>>> import numpy as np
>>> from numpy import linalg as LA
>>> np.set_printoptions(suppress=True, linewidth=140)
>>> X = np.load("mat.npy")
>>> print(X.round(2))
[[0.57 0.11 0.34 0.34]
 [0.11 0.02 0.07 0.07]
 [0.34 0.07 0.2  0.2 ]
 [0.34 0.07 0.2  0.2 ]]
>>> Uu, sigma, VT = LA.svd(X, full_matrices=False)
>>> print((sigma > 1e-8).sum())
1
>>> print(np.allclose(Uu * sigma @ VT, X))
True
>>> print(sigma.round(2) + 0)
[1. 0. 0. 0.]
>>> print(np.abs(Uu[:, 0]).round(6).argmax())
0
>>> print(np.cumsum(sigma ** 2) / np.sum(sigma ** 2))
[1. 1. 1. 1.]
>>> Uu, sigma, VT = LA.svd(X)
>>> V = VT[:(sigma > 1e-8).sum()]
>>> rng = np.random.default_rng(72794)
>>> vec = X[0] + -3 * X[1] + rng.integers(2) * np.eye(4)[3]
>>> print(vec.round(2))
[0.23 0.05 0.14 0.14]
>>> print(np.round(V.T @ V, 2))
[[0.57 0.11 0.34 0.34]
 [0.11 0.02 0.07 0.07]
 [0.34 0.07 0.2  0.2 ]
 [0.34 0.07 0.2  0.2 ]]
>>> print(np.allclose(V.T @ V @ vec, vec))
True
>>> print(LA.matrix_rank(np.vstack([X, vec])))
1
>>> print(np.round(LA.norm(vec - V.T @ V @ vec), 2))
0.0
>>> print(np.round(np.diag(V.T @ V), 2))
[0.57 0.02 0.2  0.2 ]
>>> w, V = LA.eigh(X)
>>> print(np.round(LA.svd(X, compute_uv=False), 2) + 0)
[1. 0. 0. 0.]
>>> print(np.unique(w.round(6) + 0, return_counts=True)[1])
[3 1]
>>> print(np.round(LA.eigvalsh(X @ X), 2) + 0)
[0. 0. 0. 1.]
>>> print(np.round(V.T @ V, 2) + 0)
[[1. 0. 0. 0.]
 [0. 1. 0. 0.]
 [0. 0. 1. 0.]
 [0. 0. 0. 1.]]
>>> print(np.round(V @ np.diag(w) @ V.T, 2))
[[0.57 0.11 0.34 0.34]
 [0.11 0.02 0.07 0.07]
 [0.34 0.07 0.2  0.2 ]
 [0.34 0.07 0.2  0.2 ]]
>>> print(round(LA.det(X), 2))
-0.0
>>> print((X - X.T) / 2)
[[0. 0. 0. 0.]
 [0. 0. 0. 0.]
 [0. 0. 0. 0.]
 [0. 0. 0. 0.]]
>>> print(np.trace(X))
1.0
>>> assert X == X.T
Traceback (most recent call last):
  File "<python-input-30>", line 1, in <module>
    assert X == X.T
           ^^^^^^^^
ValueError: The truth value of an array with more than one element is ambiguous. Use a.any() or a.all()
>>> print(np.allclose(X @ X.T, X.T @ X))
True
>>> print(np.round(X @ X, 2))
[[0.57 0.11 0.34 0.34]
 [0.11 0.02 0.07 0.07]
 [0.34 0.07 0.2  0.2 ]
 [0.34 0.07 0.2  0.2 ]]
>>> print(np.allclose(X, X.T))
True
>>> LA.determinant(X)
Traceback (most recent call last):
  File "<python-input-34>", line 1, in <module>
    LA.determinant(X)
    ^^^^^^^^^^^^^^
AttributeError: module 'numpy.linalg' has no attribute 'determinant'
>>> feats = np.array([[2, 2, 1, 2], [0, 1, 0, 1], [2, 0, 1, 0], [1, 2, 2, 1]])
>>> feats[-1] = feats[0] + 3 * feats[1]
>>> print(feats)
[[2 2 1 2]
 [0 1 0 1]
 [2 0 1 0]
 [2 5 1 5]]
>>> Uu, sigma, VT = LA.svd(feats, full_matrices=False)
>>> print(Uu.shape, sigma.shape, VT.shape)
(4, 4) (4,) (4, 4)
>>> print(np.round(Uu.T @ feats @ VT.T, 2) + 0)
[[8.31 0.   0.   0.  ]
 [0.   2.44 0.   0.  ]
 [0.   0.   0.   0.  ]
 [0.   0.   0.   0.  ]]
>>> print(np.allclose(Uu * sigma @ VT, feats))
True
>>> print((sigma > 1e-8).sum())
2
>>> print(sigma.round(2) + 0)
[8.31 2.44 0.   0.  ]
>>> idx = rng.integers(0, 3, 4)
>>> E = np.array([[-3, 2, 0, -2], [3, -3, 2, -1], [-1, -1, 1, -2], [-3, 2, 1, -3]]) * (idx[:, None] == idx)
>>> print(E)
[[-3  0  0  0]
 [ 0 -3  0 -1]
 [ 0  0  1  0]
 [ 0  2  0 -3]]
>>> vec = np.array([0, 0, 0, 0])
>>> print(E @ np.ones(4))
[-3. -4.  1. -1.]
>>> print((E * vec).sum(axis=1))
[0 0 0 0]
>>> print(LA.norm(E @ vec) <= LA.norm(E, 2) * LA.norm(vec) + 1e-9)
True
>>> print(np.einsum("ij,j->i", E, vec))
[0 0 0 0]
>>> print(E @ np.eye(4)[3])
[ 0. -1.  0. -3.]
>>> print(round(LA.norm(feats, 2) / LA.norm(feats), 2))
0.96
>>> idx = rng.permutation(4)
>>> print(idx)
[2 3 1 0]
>>> A2 = feats[idx][:, idx]
>>> print(A2)
[[1 0 0 2]
 [1 5 5 2]
 [0 1 1 0]
 [1 2 2 2]]
>>> print(np.allclose(A2, feats))
False
>>> print(np.round(np.sort(np.abs(LA.eigvals(A2))), 2) + 0)
[0. 0. 2. 7.]
>>> print(LA.matrix_rank(A2, rtol=0.1))
2
>>> print(LA.cond(A2) > 100)
True
>>> print(np.round(LA.norm(A2, 2) / LA.norm(A2), 2))
0.96
>>> W0 = np.load("arr.npy")
>>> print(W0)
[[4 1 0 5]
 [5 4 1 0]
 [0 5 4 1]
 [1 0 5 4]]
>>> print((W0 @ W0)[0])
[26  8 26 40]
>>> print(np.round(np.sort(np.abs(np.fft.fft(W0[0]))), 2), np.round(np.sort(LA.svd(W0, compute_uv=False)), 2))
[ 2.    5.66  5.66 10.  ] [ 2.    5.66  5.66 10.  ]
>>> A = np.diag(np.array([-3, 3, -1, -3]))
>>> print(A)
[[-3  0  0  0]
 [ 0  3  0  0]
 [ 0  0 -1  0]
 [ 0  0  0 -3]]
>>> r0 = np.array([-1, 3, 4, 1])
>>> A2 = A + np.outer(r0, np.eye(4)[3])
>>> print(A2)
[[-3.  0.  0. -1.]
 [ 0.  3.  0.  3.]
 [ 0.  0. -1.  4.]
 [ 0.  0.  0. -2.]]
>>> K = np.load("case7.npy")
>>> print(K)
[[ -8.66  -0.04  -3.45]
 [ -3.97   0.02  -1.61]
 [-11.24  -0.01  -4.5 ]
 [  0.79  -0.01   0.33]
 [  2.3    0.01   0.93]
 [ -6.26  -0.02  -2.53]
 [ -1.91   0.01  -0.75]
 [  2.49   0.06   1.01]
 [  0.86   0.01   0.31]
 [  7.57   0.     3.04]
 [  7.31  -0.02   2.92]
 [  5.42   0.     2.17]
 [  0.83   0.01   0.33]
 [ -8.55  -0.01  -3.41]
 [  0.88   0.01   0.36]
 [  4.6    0.02   1.87]
 [  2.22  -0.01   0.88]
 [  4.34  -0.03   1.74]]
>>> Xc = K - K.mean(axis=0)
>>> Uu, sigma, VT = LA.svd(Xc, full_matrices=False)
>>> print(np.abs(Uu[:, 0]).argmax())
2
>>> print((np.sign(Uu[:, 0]) == np.sign(Uu[0, 0])).astype(int))
[1 1 1 0 0 1 1 0 0 0 0 0 0 1 0 0 0 0]
>>> print(np.round(Xc.mean(axis=0), 2) + 0)
[0. 0. 0.]
>>> print(np.round(sigma ** 2 / (sigma ** 2).sum(), 2) + 0)
[1. 0. 0.]
>>> vec = np.array([-2, -2, -2])
>>> target = K @ vec
>>> print(np.round(LA.lstsq(K, target)[0], 2))
[-2. -2. -2.]
>>> print(np.round(LA.pinv(K) @ K, 2) + 0)
[[1. 0. 0.]
 [0. 1. 0.]
 [0. 0. 1.]]
>>> target = target + 0.05 * rng.normal(size=18)
>>> print(target.round(2))
[ 24.31  11.13  31.4   -2.34  -6.38  17.69   5.36  -7.13  -2.35 -21.22 -20.41 -15.12  -2.27  23.99  -2.6  -12.97  -6.16 -12.11]
>>> c, *_ = LA.lstsq(K, target)
>>> print(np.round(K.T @ (target - K @ c), 2) + 0)
[0. 0. 0.]
>>> print(np.round(LA.norm(target - K @ c), 2))
0.25
>>> Xc = K - K.mean(axis=0)
>>> V = LA.svd(Xc)[2][:1]
>>> A2 = Xc - Xc @ V.T @ V
>>> print(np.round(LA.norm(A2) / LA.norm(Xc), 2))
0.0
>>> print(np.round(np.cov(Xc @ V.T, rowvar=False), 2))
36.34
>>> A2 = np.c_[K[:, :1] @ np.array([[-1]]), np.array([1, -2, -2, -2, 1, -3, -2, 0, 3, 0, -3, 1, 3, 2, -2, -3, -2, 0])]
>>> print(A2)
[[ 8.66  1.  ]
 [ 3.97 -2.  ]
 [11.24 -2.  ]
 [-0.79 -2.  ]
 [-2.3   1.  ]
 [ 6.26 -3.  ]
 [ 1.91 -2.  ]
 [-2.49  0.  ]
 [-0.86  3.  ]
 [-7.57  0.  ]
 [-7.31 -3.  ]
 [-5.42  1.  ]
 [-0.83  3.  ]
 [ 8.55  2.  ]
 [-0.88 -2.  ]
 [-4.6  -3.  ]
 [-2.22 -2.  ]
 [-4.34  0.  ]]
>>> print(LA.matrix_rank(np.c_[K, A2]))
4
>>> print(np.round(LA.norm(A2 - K @ LA.lstsq(K, A2)[0], axis=0), 2) + 0)
[0.   8.64]
>>> print(np.round(LA.lstsq(K, A2[:, 0])[0], 2) + 0)
[-1.  0.  0.]
>>> gram = np.cov(K, rowvar=False)
>>> print(round(float(np.corrcoef(K[:, 2], K[:, 0])[0, 1]), 2))
1.0
>>> print(np.argwhere(np.triu(np.abs(np.corrcoef(K.T)) > 0.8, 1)))
[[0 2]]
>>> print(gram.shape)
(3, 3)
>>> print(np.round(np.corrcoef(K.T), 2))
[[1.   0.26 1.  ]
 [0.26 1.   0.26]
 [1.   0.26 1.  ]]
>>> print(np.round(np.median(K, axis=0), 2))
[0.87 0.   0.34]
>>> print(np.round(np.polyfit(K[:, 2], K[:, 0], 1), 2) + 0)
[2.5 0. ]
>>> print(np.round(LA.eigvalsh(gram)[::-1], 2) + 0)
[36.34  0.    0.  ]
>>> print(np.round(K.std(axis=0), 2))
[5.44 0.02 2.18]
>>> data = np.load("data.npy")
>>> print(data)
[[-1.    0.36 -0.34]
 [-0.95 -0.22 -0.28]
 [-0.95  0.02 -0.17]
 [-0.54  0.74  0.39]
 [ 0.98 -0.29  0.07]
 [-0.38 -0.12 -0.1 ]
 [-0.54  0.49  0.21]
 [ 0.66 -0.24 -0.04]
 [-0.99 -0.43 -0.45]
 [-1.    0.56  0.  ]
 [-0.2  -0.36 -0.21]
 [ 0.95 -0.18  0.09]
 [ 1.   -0.82 -0.14]
 [-0.89 -0.79 -0.58]
 [-1.    0.1  -0.28]
 [ 0.89 -0.85 -0.45]
 [-0.95  0.86  0.44]
 [ 0.2   0.6   0.35]
 [-0.54 -0.84 -0.58]
 [-1.   -0.55 -0.57]]
>>> A2 = np.array([[-6, 3], [0, 1]])
>>> basis = np.kron(A2, W0)
>>> print(LA.matrix_rank(basis))
8
>>> A2 = np.c_[data[:, :1] @ np.array([[0]]), np.array([1, -3, 0, -1, 3, -1, -2, -2, -3, 3, -3, 1, 1, 3, 0, -3, -1, -3, 1, 3])]
>>> print(A2)
[[ 0.  1.]
 [ 0. -3.]
 [ 0.  0.]
 [ 0. -1.]
 [ 0.  3.]
 [ 0. -1.]
 [ 0. -2.]
 [ 0. -2.]
 [ 0. -3.]
 [ 0.  3.]
 [ 0. -3.]
 [ 0.  1.]
 [ 0.  1.]
 [ 0.  3.]
 [ 0.  0.]
 [ 0. -3.]
 [ 0. -1.]
 [ 0. -3.]
 [ 0.  1.]
 [ 0.  3.]]
>>> print(np.round(LA.lstsq(data, A2[:, 0])[0], 2))
[0. 0. 0.]
>>> print(np.round(LA.norm(LA.qr(data)[0].T @ A2, axis=0) ** 2 / ((A2 ** 2).sum(axis=0) + 1e-12), 2))
[0.   0.02]
>>> basis = data[[13, 18]].astype(float)
>>> for _ in range(5):
...     idx = LA.norm(data[:, None] - basis, axis=-1).argmin(axis=1)
...     basis = np.array([data[idx == j].mean(axis=0) for j in range(2)])
... 
>>> print(idx)
[0 0 0 0 1 0 0 1 0 0 0 1 1 0 0 1 0 1 0 0]
>>> print(np.abs(basis[1] - basis[0]).argmax())
0
>>> print(np.bincount(idx))
[14  6]
>>> idx = rng.integers(0, 2, 3)
>>> arr = (idx[:, None] == idx) * -3 + np.eye(3)
>>> print(arr)
[[-2. -3.  0.]
 [-3. -2.  0.]
 [ 0.  0. -2.]]
>>> w, V = LA.eig(arr)
>>> print(round(float(np.prod(w)), 2))
10.0
>>> print(np.round(np.sort(LA.eigvals(arr @ arr)), 2))
[ 1.  4. 25.]
>>> print(np.round(arr @ V[:, 0] - w[0] * V[:, 0], 2) + 0)
[0. 0. 0.]
>>> print(np.round(np.sort(LA.eigvals(arr.T)), 2))
[-5. -2.  1.]
